$ python3 -q
>>> import numpy as np
>>> from numpy import linalg as LA
>>> np.set_printoptions(precision=2, suppress=True, linewidth=200, legacy="1.25")
>>> arr = np.load("w.npy")
>>> arr
array([[  2.43,  -0.53],
       [ 10.21,  -0.32],
       [ -1.9 ,   1.83],
       [ 11.19,   3.57],
       [-12.64,   0.85]])
>>> x0 = np.array([4, 2])
>>> a = np.maximum(arr @ x0, 0)
>>> np.maximum(arr @ (3 * x0), 0)
array([ 25.98, 120.6 ,   0.  , 155.7 ,   0.  ])
>>> arr.T @ a
array([1012.25,  167.83])
>>> np.maximum(arr @ x0, 0) - np.maximum(-arr @ x0, 0)
array([  8.66,  40.2 ,  -3.94,  51.9 , -48.86])
>>> arr * (a > 1e-9)[:, None]
array([[ 2.43, -0.53],
       [10.21, -0.32],
       [-0.  ,  0.  ],
       [11.19,  3.57],
       [-0.  ,  0.  ]])
>>> A2 = np.array([[2, 8], [6, 9]])
>>> data = A2 + A2.T
>>> data
array([[ 4, 14],
       [14, 18]])
>>> # symmetric, so the eigenvalues are real
>>> A2 = np.array([[2, 3, 1], [1, 1, 2]])
>>> np.einsum("ij,ij->i", data, data)
array([212, 520])
>>> LA.matrix_rank(np.vstack([data, A2.T]))
2
>>> np.round(LA.eigvalsh(data).min(), 2)
-4.65
>>> np.all(LA.eigvalsh(data) > 0)
False
>>> [round(float(LA.det(data[:i, :i])), 2) + 0 for i in range(1, 3)]
[4.0, -124.0]
>>> m1 = np.tril(np.array([[3, 3, 2, 3, 0, 3],
...     [1, 2, 3, 3, 3, 0],
...     [3, 1, 3, 0, 1, 1],
...     [2, 0, 3, 0, 1, 0],
...     [3, 1, 3, 1, 2, 2],
...     [0, 2, 3, 3, 0, 1]]), -1) + np.eye(6, dtype=int)
>>> m1
array([[1, 0, 0, 0, 0, 0],
       [1, 1, 0, 0, 0, 0],
       [3, 1, 1, 0, 0, 0],
       [2, 0, 3, 1, 0, 0],
       [3, 1, 3, 1, 1, 0],
       [0, 2, 3, 3, 0, 1]])
>>> A2 = arr / LA.norm(arr, axis=1, keepdims=True)
>>> gram = A2 @ A2.T
>>> gram
array([[ 1.  ,  0.98, -0.85,  0.87, -0.99],
       [ 0.98,  1.  , -0.74,  0.94, -1.  ],
       [-0.85, -0.74,  1.  , -0.48,  0.77],
       [ 0.87,  0.94, -0.48,  1.  , -0.93],
       [-0.99, -1.  ,  0.77, -0.93,  1.  ]])
>>> np.argwhere(np.triu(np.abs(gram) > 0.95, 1))
array([[0, 1],
       [0, 4],
       [1, 4]])
>>> (gram - 2 * np.eye(5)).round(6).argmax(axis=1)
array([1, 0, 4, 1, 2])
>>> (np.abs(gram) > 0.9).astype(int)
array([[1, 1, 0, 0, 1],
       [1, 1, 0, 1, 1],
       [0, 0, 1, 0, 0],
       [0, 1, 0, 1, 1],
       [1, 1, 0, 1, 1]])
>>> gram[3]
array([ 0.87,  0.94, -0.48,  1.  , -0.93])
>>> Q, Rm = LA.qr(m1)
>>> np.round(Q @ Rm, 2) + 0
array([[1., 0., 0., 0., 0., 0.],
       [1., 1., 0., 0., 0., 0.],
       [3., 1., 1., 0., 0., 0.],
       [2., 0., 3., 1., 0., 0.],
       [3., 1., 3., 1., 1., 0.],
       [0., 2., 3., 3., 0., 1.]])
>>> np.round(Q.T @ Q, 2) + 0
array([[1., 0., 0., 0., 0., 0.],
       [0., 1., 0., 0., 0., 0.],
       [0., 0., 1., 0., 0., 0.],
       [0., 0., 0., 1., 0., 0.],
       [0., 0., 0., 0., 1., 0.],
       [0., 0., 0., 0., 0., 1.]])
>>> Q.shape, Rm.shape
((6, 6), (6, 6))
>>> np.allclose(Rm.T @ Rm, m1.T @ m1)
True
>>> np.abs(np.diag(Rm))
array([4.9 , 2.23, 3.15, 0.47, 0.7 , 0.09])
>>> feats = np.array([[-3, -2, 0, 0], [-1, 3, 0, 0], [0, 0, -3, -2], [0, 0, -1, 3]])
>>> feats
array([[-3, -2,  0,  0],
       [-1,  3,  0,  0],
       [ 0,  0, -3, -2],
       [ 0,  0, -1,  3]])
>>> # 2 groups of indices that never mix
>>> W1 = np.array([[2, -2], [2, 3]])
>>> coef = np.array([1, 2])
>>> hid = np.maximum(arr @ W1 + coef, 0)
>>> (hid > 0).mean(axis=0)
array([0.8, 0.4])
>>> (hid > 0).astype(int)
array([[1, 0],
       [1, 0],
       [1, 1],
       [1, 0],
       [0, 1]])
>>> LA.matrix_rank(hid)
2
>>> W2 = np.array([[2, 1, 2], [2, 2, 2]])
>>> (hid @ W2).round(6).argmax(axis=1)
array([0, 0, 0, 0, 0])
>>> x0 = np.array([1, -2, -1, 1])
>>> y = feats @ x0
>>> y
array([ 1, -7,  1,  4])
>>> LA.solve(feats.T, feats[3])
array([-0.,  0., -0.,  1.])
>>> LA.solve(feats, 5 * y)
array([  5., -10.,  -5.,   5.])
>>> round(LA.norm(feats, 2), 2)
3.85
>>> round(LA.norm(feats[1], 1), 2), np.round(LA.norm(feats[1], np.inf), 2)
(4.0, 3.0)
>>> np.round(LA.norm(feats) ** 2 / LA.norm(feats, 2) ** 2, 2)
3.1
>>> feats[1] @ feats[2]
0
>>> round(LA.norm(feats, 1), 2), round(float(LA.norm(feats, np.inf)), 2)
(5.0, 5.0)
>>> LA.norm(feats, axis=1).argmax()
0
>>> LA.norm(feats, axis=1)
array([3.61, 3.16, 3.61, 3.16])
>>> E = np.array([[1, 0, -2, 0, 0, 0, 0],
...     [0, 1, 0, 0, 2, -1, -2],
...     [-1, 0, -1, 0, 0, 0, 0],
...     [0, 0, 0, 0, 0, 0, 0],
...     [0, -1, 0, 0, -2, 1, 2],
...     [0, 2, 0, 0, 2, 0, 2],
...     [0, -1, 0, 0, 1, -2, 2]])
>>> E
array([[ 1,  0, -2,  0,  0,  0,  0],
       [ 0,  1,  0,  0,  2, -1, -2],
       [-1,  0, -1,  0,  0,  0,  0],
       [ 0,  0,  0,  0,  0,  0,  0],
       [ 0, -1,  0,  0, -2,  1,  2],
       [ 0,  2,  0,  0,  2,  0,  2],
       [ 0, -1,  0,  0,  1, -2,  2]])
>>> # 3 blocks once reordered
>>> r = LA.matrix_rank(E)
>>> r
5
>>> ns = LA.svd(E)[2][r:].T
>>> [int(LA.matrix_rank(E[:, :j + 1])) for j in range(7)]
[1, 2, 3, 3, 4, 4, 5]
>>> np.round(ns @ ns.T, 2) + 0
array([[ 0.  ,  0.  ,  0.  ,  0.  ,  0.  ,  0.  ,  0.  ],
       [ 0.  ,  0.33,  0.  ,  0.  , -0.33, -0.33,  0.  ],
       [ 0.  ,  0.  ,  0.  ,  0.  ,  0.  ,  0.  ,  0.  ],
       [ 0.  ,  0.  ,  0.  ,  1.  ,  0.  ,  0.  ,  0.  ],
       [ 0.  , -0.33,  0.  ,  0.  ,  0.33,  0.33,  0.  ],
       [ 0.  , -0.33,  0.  ,  0.  ,  0.33,  0.33,  0.  ],
       [ 0.  ,  0.  ,  0.  ,  0.  ,  0.  ,  0.  ,  0.  ]])
>>> ns.shape
(7, 2)
>>> np.allclose(E @ ns, 0)
True
>>> [int(LA.matrix_rank(E[:i])) for i in range(1, len(E) + 1)]
[1, 2, 3, 3, 3, 4, 5]
>>> A2 = np.array([[-2, -3, -1, 2, 1, 2, 1, -2], [-1, 3, -2, 3, 1, -3, 2, -2]])
>>> mat = A2.T @ A2
>>> mat
array([[  5,   3,   4,  -7,  -3,  -1,  -4,   6],
       [  3,  18,  -3,   3,   0, -15,   3,   0],
       [  4,  -3,   5,  -8,  -3,   4,  -5,   6],
       [ -7,   3,  -8,  13,   5,  -5,   8, -10],
       [ -3,   0,  -3,   5,   2,  -1,   3,  -4],
       [ -1, -15,   4,  -5,  -1,  13,  -4,   2],
       [ -4,   3,  -5,   8,   3,  -4,   5,  -6],
       [  6,   0,   6, -10,  -4,   2,  -6,   8]])
>>> LA.cond(mat) > 100
True
>>> round(float(LA.norm(mat, 2) / LA.norm(mat)), 2)
0.83
>>> LA.matrix_rank(mat, rtol=0.1)
2
>>> r = LA.matrix_rank(mat)
>>> r
2
>>> ns = LA.svd(mat)[2][r:].T
>>> np.allclose(mat @ ns, 0)
True
>>> ns.shape
(8, 6)
>>> [int(LA.matrix_rank(mat[:i])) for i in range(1, len(mat) + 1)]
[1, 2, 2, 2, 2, 2, 2, 2]
>>> Uu, sigma, Vt = LA.svd(mat)
>>> V = Vt[:(sigma > 1e-8).sum()]
>>> rng = np.random.default_rng(13032)
>>> x0 = mat[3] + 2 * mat[4] + rng.integers(2) * np.eye(8)[5]
>>> x0
array([-13.,   3., -14.,  23.,   9.,  -7.,  14., -18.])
>>> np.diag(V.T @ V)
array([0.16, 0.57, 0.13, 0.34, 0.06, 0.38, 0.13, 0.23])
>>> round(np.trace(LA.pinv(mat) @ mat), 2)
2.0
>>> np.round(mat @ LA.pinv(mat) @ mat, 2) + 0
array([[  5.,   3.,   4.,  -7.,  -3.,  -1.,  -4.,   6.],
       [  3.,  18.,  -3.,   3.,   0., -15.,   3.,   0.],
       [  4.,  -3.,   5.,  -8.,  -3.,   4.,  -5.,   6.],
       [ -7.,   3.,  -8.,  13.,   5.,  -5.,   8., -10.],
       [ -3.,   0.,  -3.,   5.,   2.,  -1.,   3.,  -4.],
       [ -1., -15.,   4.,  -5.,  -1.,  13.,  -4.,   2.],
       [ -4.,   3.,  -5.,   8.,   3.,  -4.,   5.,  -6.],
       [  6.,   0.,   6., -10.,  -4.,   2.,  -6.,   8.]])
>>> LA.lstsq(mat[:-1].T, mat[-1])[2]
2
>>> K = np.load("m.npy")
>>> K
array([[-5,  0,  0],
       [ 0,  3,  0],
       [ 0,  0,  0]])
>>> # triangular
>>> np.abs(np.diag(LA.qr(K)[1])) > 1e-9
array([ True,  True, False])
>>> np.allclose(K[:-1].T @ LA.lstsq(K[:-1].T, K[-1])[0], K[-1])
True
>>> A2 = np.array([[1, 4, 5], [9, 8, 9]])
>>> np.einsum("ij,ij->i", arr, arr)
array([  6.19, 104.35,   6.96, 137.96, 160.49])
>>> ev, V = LA.eigh(K)
>>> x0 = np.array([0, 0, 1])
>>> LA.eigvalsh(K[1:, 1:])
array([0., 3.])
>>> (np.sign(V[:, -1].round(6)) == np.sign(V[0, -1].round(6))).astype(int)
array([1, 0, 1])
>>> x0 @ K @ x0 / (x0 @ x0), ev[0], ev[-1]
(0.0, -5.0, 3.0)
>>> V * np.maximum(ev, 0) @ V.T
array([[0., 0., 0.],
       [0., 3., 0.],
       [0., 0., 0.]])
>>> np.prod(np.diag(K)), np.round(LA.det(K), 2)
(0, 0.0)
>>> [int(LA.matrix_rank(LA.matrix_power(K, p))) for p in range(1, 4)]
[2, 2, 2]
>>> np.sort(LA.eigvals(K))
array([-5.,  0.,  3.])
>>> W0 = np.loadtxt("data.csv", delimiter=",")
>>> W0
array([[ 1.,  0.,  0.,  1.],
       [ 0.,  0.,  2.,  0.],
       [ 1.,  0.,  0.,  0.],
       [ 0.,  0., -1.,  0.],
       [ 0.,  0.,  0.,  0.]])
>>> # null space of dimension 1
>>> r = LA.matrix_rank(W0)
>>> r
3
>>> ns = LA.svd(W0)[2][r:].T
>>> ns @ ns.T
array([[0., 0., 0., 0.],
       [0., 1., 0., 0.],
       [0., 0., 0., 0.],
       [0., 0., 0., 0.]])
>>> LA.matrix_rank(W0.T @ W0), LA.matrix_rank(W0 @ W0.T)
(3, 3)
>>> [int(LA.matrix_rank(W0[:i])) for i in range(1, len(W0) + 1)]
[1, 2, 3, 3, 3]
>>> [int(LA.matrix_rank(W0[:, :j + 1])) for j in range(4)]
[1, 1, 2, 3]
>>> ns[:, 0] / ns[np.abs(ns[:, 0]).round(6).argmax(), 0]
array([0., 1., 0., 0.])
